$ python3 -q
>>> import numpy as np
>>> import numpy.linalg as la
>>> np.set_printoptions(precision=4, suppress=True, linewidth=200, sign=" ")
>>> tidy = lambda a: np.round(a, 4) + 0
>>> Y = np.array([[2, 0, -2, -1, -2, -1], [1, 0, 1, 1, 0, 2], [-1, 2, 2, 2, -1, 1]])
>>> E = Y.T @ Y
>>> E
array([[ 6, -2, -5, -3, -3, -1],
       [-2,  4,  4,  4, -2,  2],
       [-5,  4,  9,  7,  2,  6],
       [-3,  4,  7,  6,  0,  5],
       [-3, -2,  2,  0,  5,  1],
       [-1,  2,  6,  5,  1,  6]])
>>> rng = np.random.default_rng(12)
>>> z = rng.permutation(6)
>>> z
array([ 1,  3,  2,  5,  4,  0])
>>> Y = E[z][:, z]
>>> Y
array([[ 4,  4,  4,  2, -2, -2],
       [ 4,  6,  7,  5,  0, -3],
       [ 4,  7,  9,  6,  2, -5],
       [ 2,  5,  6,  6,  1, -1],
       [-2,  0,  2,  1,  5, -3],
       [-2, -3, -5, -1, -3,  6]])
>>> np.allclose(Y, E)
False
>>> np.argsort(-la.norm(Y, axis=0).round(6), kind="stable")[:3]
array([ 2,  1,  3])
>>> tidy(np.trace(la.pinv(E) @ E))
np.float64(3.0)
>>> np.unique(E.round(6), axis=0).shape
(6, 6)
>>> la.lstsq(E[:-1].T, E[-1])[2]
np.int32(3)
>>> Y = E[0, 0] * E[1:] - np.outer(E[1:, 0], E[0])
>>> Y
array([[  0,  20,  14,  18, -18,  10],
       [  0,  14,  29,  27,  -3,  31],
       [  0,  18,  27,  27,  -9,  27],
       [  0, -18,  -3,  -9,  21,   3],
       [  0,  10,  31,  27,   3,  35]])
>>> la.matrix_rank(Y), la.matrix_rank(E)
(np.int64(2), np.int64(3))
>>> np.flatnonzero(~Y.round(6).any(axis=1))
array([], dtype=int64)
>>> m1 = np.loadtxt("data.csv", delimiter=",")
>>> m1
array([[ 1., -1., -1.,  1., -1.,  1.,  1., -1.],
       [ 1.,  1., -1., -1.,  1.,  1., -1., -1.],
       [ 1.,  1.,  1.,  1.,  1.,  1.,  1.,  1.]])
>>> blk = np.stack([m1, 3 * m1, m1[::-1]])
>>> blk.shape
(3, 3, 8)
>>> la.matrix_rank(blk)
array([ 3,  3,  3])
>>> (blk @ m1.T).shape
(3, 3, 3)
>>> np.einsum("bij,cij->bc", blk, blk)
array([[  24.,   72.,    8.],
       [  72.,  216.,   24.],
       [   8.,   24.,   24.]])
>>> sig = 10 * 0.2 ** np.arange(3)
>>> O, _ = la.qr(np.array([[-0.4, -0.8, 0.1], [0.2, -0.7, -0.8], [0.5, 0.7, -1.6]]))
>>> X = rng.normal(size=(31, 3)) * sig @ O
>>> tidy(X)
array([[ -3.711 ,  -5.4751,   4.402 ],
       [  2.9188,   4.5379,  -4.1441],
       [ -5.8207,  -3.2285,   7.4492],
       [ 11.2109,   5.9815, -14.2779],
       [ -9.7745,  -7.472 ,  12.9274],
       [  0.9066,  -0.9292,  -0.4703],
       [  1.7228,   2.0626,  -2.3729],
       [  3.1713,   3.0973,  -4.2933],
       [  4.3245,   0.8928,  -6.0264],
       [ -5.4466,  -1.5657,   6.1092],
       [  7.895 ,   4.7116,  -9.9015],
       [ -1.432 ,   0.374 ,   1.6175],
       [-10.7777,  -6.7899,  13.0226],
       [ -5.583 ,  -2.8733,   7.179 ],
       [ -4.4624,  -1.3722,   4.118 ],
       [  2.2885,   0.0949,  -2.8425],
       [ -2.1956,  -3.3077,   2.719 ],
       [ -6.0536,  -7.0513,   8.7157],
       [ -5.6233,  -5.7974,   8.7307],
       [ -0.9272,  -0.5896,   1.5183],
       [  4.2263,   5.8663,  -6.323 ],
       [ -2.3975,  -2.1834,   2.1536],
       [ 10.9862,   6.792 , -13.723 ],
       [  1.0601,  -1.042 ,  -0.2778],
       [ -1.338 ,  -1.9586,   1.1825],
       [  7.3532,   3.4636,  -8.5205],
       [ -3.7432,  -3.4701,   5.3097],
       [ -6.0926,   0.5837,   6.3631],
       [ -2.8091,  -2.6863,   2.7203],
       [ -7.3258,  -3.0537,   8.683 ],
       [ -1.613 ,  -2.3719,   1.3588]])
>>> Xs = (X - X.mean(axis=0)) / X.std(axis=0)
>>> np.argwhere(np.abs(Xs) > 2)
array([[  3,   0],
       [  3,   2],
       [ 22,   0],
       [ 22,   2]])
>>> c = la.lstsq(np.delete(Xs, 2, axis=1), Xs[:, 2])[0]
>>> np.abs(c).argmax()
np.int64(0)
>>> tidy(1 - np.var(Xs[:, 2] - np.delete(Xs, 2, axis=1) @ c))
np.float64(0.9933)
>>> gram = np.cov(X, rowvar=False)
>>> tidy(la.eigvalsh(gram)[::-1])
array([ 93.8732,   2.4876,   0.1445])
>>> tidy(X.std(axis=0))
array([ 5.5059,  3.8553,  6.9436])
>>> tidy(np.median(X, axis=0))
array([-1.613 , -1.3722,  1.6175])
>>> tidy(np.corrcoef(X[:, 1], X[:, 2])[0, 1])
np.float64(-0.9116)
>>> np.argwhere(np.triu(np.abs(np.corrcoef(X.T)) > 0.8, 1))
array([[ 0,  1],
       [ 0,  2],
       [ 1,  2]])
>>> tidy(np.corrcoef(X.T))
array([[ 1.    ,  0.8879, -0.9948],
       [ 0.8879,  1.    , -0.9116],
       [-0.9948, -0.9116,  1.    ]])
>>> tidy(np.polyfit(X[:, 1], X[:, 2], 1))
array([-1.6418, -0.2433])
>>> tidy(gram)
array([[ 31.3252,  19.4762, -39.2984],
       [ 19.4762,  15.3592, -25.2162],
       [-39.2984, -25.2162,  49.8209]])
>>> u, g = X[16], X[11]
>>> tidy(u @ g)
np.float64(6.3047)
>>> p = (u @ g) / (u @ u) * u
>>> tidy(p)
array([-0.5978, -0.9007,  0.7403])
>>> M = np.load("case1.npy")
>>> M
array([[ 3,  2,  0,  0,  0,  0],
       [ 3,  0,  0,  0,  0,  0],
       [ 2,  3,  0,  0,  0,  0],
       [ 0,  0,  3,  2,  0,  0],
       [ 0,  0,  3,  0,  0,  0],
       [ 0,  0,  2,  3,  0,  0],
       [ 0,  0,  0,  0,  3,  2],
       [ 0,  0,  0,  0,  3,  0],
       [ 0,  0,  0,  0,  2,  3]])
>>> O, V = la.qr(M[:, :4])[0], la.qr(M[:, 4:])[0]
>>> sig = la.svd(O.T @ V, compute_uv=False)
>>> tidy(la.norm(O @ O.T - V @ V.T, 2))
np.float64(1.0)
>>> tidy(np.degrees(np.arccos(sig.clip(0, 1))))
array([ 90.,  90.])
>>> vec = np.array([1, -8, -4, 1, -6, 3])
>>> rhs = M @ vec
>>> tidy(la.solve(M.T @ M, M.T @ rhs))
array([ 1., -8., -4.,  1., -6.,  3.])
>>> tidy(la.lstsq(M, rhs)[0])
array([ 1., -8., -4.,  1., -6.,  3.])
>>> try:
...     la.solve(M, rhs)
... except la.LinAlgError as e:
...     print("failed:", e)
... 
failed: Last 2 dimensions of the array must be square
>>> tidy(la.pinv(M) @ M)
array([[ 1.,  0.,  0.,  0.,  0.,  0.],
       [ 0.,  1.,  0.,  0.,  0.,  0.],
       [ 0.,  0.,  1.,  0.,  0.,  0.],
       [ 0.,  0.,  0.,  1.,  0.,  0.],
       [ 0.,  0.,  0.,  0.,  1.,  0.],
       [ 0.,  0.,  0.,  0.,  0.,  1.]])
>>> rhs = rhs + 0.05 * rng.normal(size=9)
>>> tidy(rhs)
array([-12.9505,   3.0039, -22.0385, -10.0138, -12.1093,  -5.0324, -11.9909, -18.0355,  -3.0164])
>>> c, *_ = la.lstsq(M, rhs)
>>> tidy(la.norm(rhs - M @ c))
np.float64(0.0814)
>>> c.round()
array([ 1., -8., -4.,  1., -6.,  3.])
>>> vec = np.array([-5, 3, -1, 0, 5, -3])
>>> rhs = M @ vec
>>> c, lr = np.zeros(6), 1 / la.norm(M, 2) ** 2
>>> for i in range(40):
...     c -= lr * M.T @ (M @ c - rhs)
...     if i % 10 == 0: print(i, round(la.norm(M @ c - rhs), 4))
... 
0 13.7905
10 2.5745
20 0.4806
30 0.0897
>>> tidy(c)
array([-4.9963,  2.9947, -0.9996, -0.0006,  4.9963, -2.9947])
>>> tidy(la.cond(M))
np.float64(2.5441)
>>> Y = M / la.norm(M, axis=1)
Traceback (most recent call last):
  File "<python-input-73>", line 1, in <module>
    Y = M / la.norm(M, axis=1)
        ~~^~~~~~~~~~~~~~~~~~~~
ValueError: operands could not be broadcast together with shapes (9,6) (9,) 
>>> Y = M / la.norm(M, axis=1, keepdims=True)
>>> gram = Y @ Y.T
>>> tidy(gram)
array([[ 1.    ,  0.8321,  0.9231,  0.    ,  0.    ,  0.    ,  0.    ,  0.    ,  0.    ],
       [ 0.8321,  1.    ,  0.5547,  0.    ,  0.    ,  0.    ,  0.    ,  0.    ,  0.    ],
       [ 0.9231,  0.5547,  1.    ,  0.    ,  0.    ,  0.    ,  0.    ,  0.    ,  0.    ],
       [ 0.    ,  0.    ,  0.    ,  1.    ,  0.8321,  0.9231,  0.    ,  0.    ,  0.    ],
       [ 0.    ,  0.    ,  0.    ,  0.8321,  1.    ,  0.5547,  0.    ,  0.    ,  0.    ],
       [ 0.    ,  0.    ,  0.    ,  0.9231,  0.5547,  1.    ,  0.    ,  0.    ,  0.    ],
       [ 0.    ,  0.    ,  0.    ,  0.    ,  0.    ,  0.    ,  1.    ,  0.8321,  0.9231],
       [ 0.    ,  0.    ,  0.    ,  0.    ,  0.    ,  0.    ,  0.8321,  1.    ,  0.5547],
       [ 0.    ,  0.    ,  0.    ,  0.    ,  0.    ,  0.    ,  0.9231,  0.5547,  1.    ]])
>>> tidy(np.degrees(np.arccos(np.clip(gram[5, 3], -1, 1))))
np.float64(22.6199)
>>> blk = np.stack([M, -3 * M, M[::-1]])
>>> tidy(la.norm(blk, axis=(1, 2)))
array([ 10.247 ,  30.7409,  10.247 ])
>>> np.einsum("bij,cij->bc", blk, blk)
array([[ 105, -315,   33],
       [-315,  945,  -99],
       [  33,  -99,  105]])
>>> W0 = np.loadtxt("x.csv", delimiter=",")
>>> W0
array([[ 0.6   ,  0.    ,  0.7   ,  1.7   , -0.4   ,  2.8301],
       [-1.3   ,  1.1   ,  1.3   , -0.2   , -0.3   ,  5.1972],
       [-0.3   , -1.6   , -1.8   ,  0.3   , -0.3   , -7.1965],
       [-0.5   ,  0.    ,  0.2   , -0.9   , -0.7   ,  0.79  ],
       [-0.4   , -1.2   ,  0.7   ,  0.    ,  0.4   ,  2.7968],
       [ 0.7   ,  1.6   ,  2.4   ,  0.1   , -0.3   ,  9.5864],
       [-0.3   ,  0.6   , -1.8   , -1.7   ,  1.6   , -7.2004],
       [ 0.6   , -0.9   ,  0.1   ,  0.    ,  1.6   ,  0.3747],
       [-0.9   , -1.4   , -1.8   ,  1.2   , -1.    , -7.1989],
       [ 0.2   ,  1.    ,  1.1   , -0.1   , -0.4   ,  4.3861],
       [ 2.    ,  0.3   ,  0.2   ,  0.6   ,  0.9   ,  0.8001],
       [ 0.5   ,  1.4   ,  0.2   ,  0.7   , -0.7   ,  0.8351],
       [-0.5   ,  0.3   ,  0.6   ,  0.3   ,  0.6   ,  2.4237],
       [ 0.2   ,  1.    , -1.1   ,  0.1   ,  0.3   , -4.4164],
       [-0.1   ,  0.    ,  1.3   , -0.1   ,  0.2   ,  5.1978],
       [ 1.2   ,  1.2   ,  0.    , -2.7   ,  0.9   , -0.0258],
       [ 0.8   ,  0.5   ,  1.5   ,  1.3   , -0.6   ,  6.0202],
       [ 0.    , -0.7   ,  0.4   , -1.7   , -0.9   ,  1.5736],
       [ 0.    ,  1.    ,  0.4   ,  0.1   , -0.2   ,  1.6149],
       [-0.3   , -1.4   ,  0.6   ,  2.5   , -0.7   ,  2.3895],
       [ 1.6   ,  0.2   ,  0.5   , -0.4   ,  0.7   ,  2.0259],
       [-0.8   , -0.3   ,  0.    , -0.3   ,  0.5   , -0.015 ],
       [-0.8   ,  0.9   , -0.1   , -0.4   , -0.4   , -0.3949],
       [ 1.6   ,  0.2   ,  0.6   , -0.3   ,  0.6   ,  2.4112],
       [-0.4   , -0.2   , -0.3   , -0.2   ,  0.6   , -1.2071],
       [ 2.4   , -0.6   , -0.1   , -1.3   , -0.9   , -0.4102]])
>>> # column 5 is much longer than the rest
>>> vec = np.array([0, 0, 4, -3, 0, 1])
>>> h1 = np.maximum(W0 @ vec, 0)
>>> tidy(W0.T @ h1)
array([ 34.1769,  56.4701, 113.45  , -37.3376,  -8.8926, 453.3283])
>>> np.flatnonzero(h1 > 1e-9)
array([  0,   1,   3,   4,   5,   7,   9,  12,  14,  15,  16,  17,  18,  20,  21,  22,  23,  25])
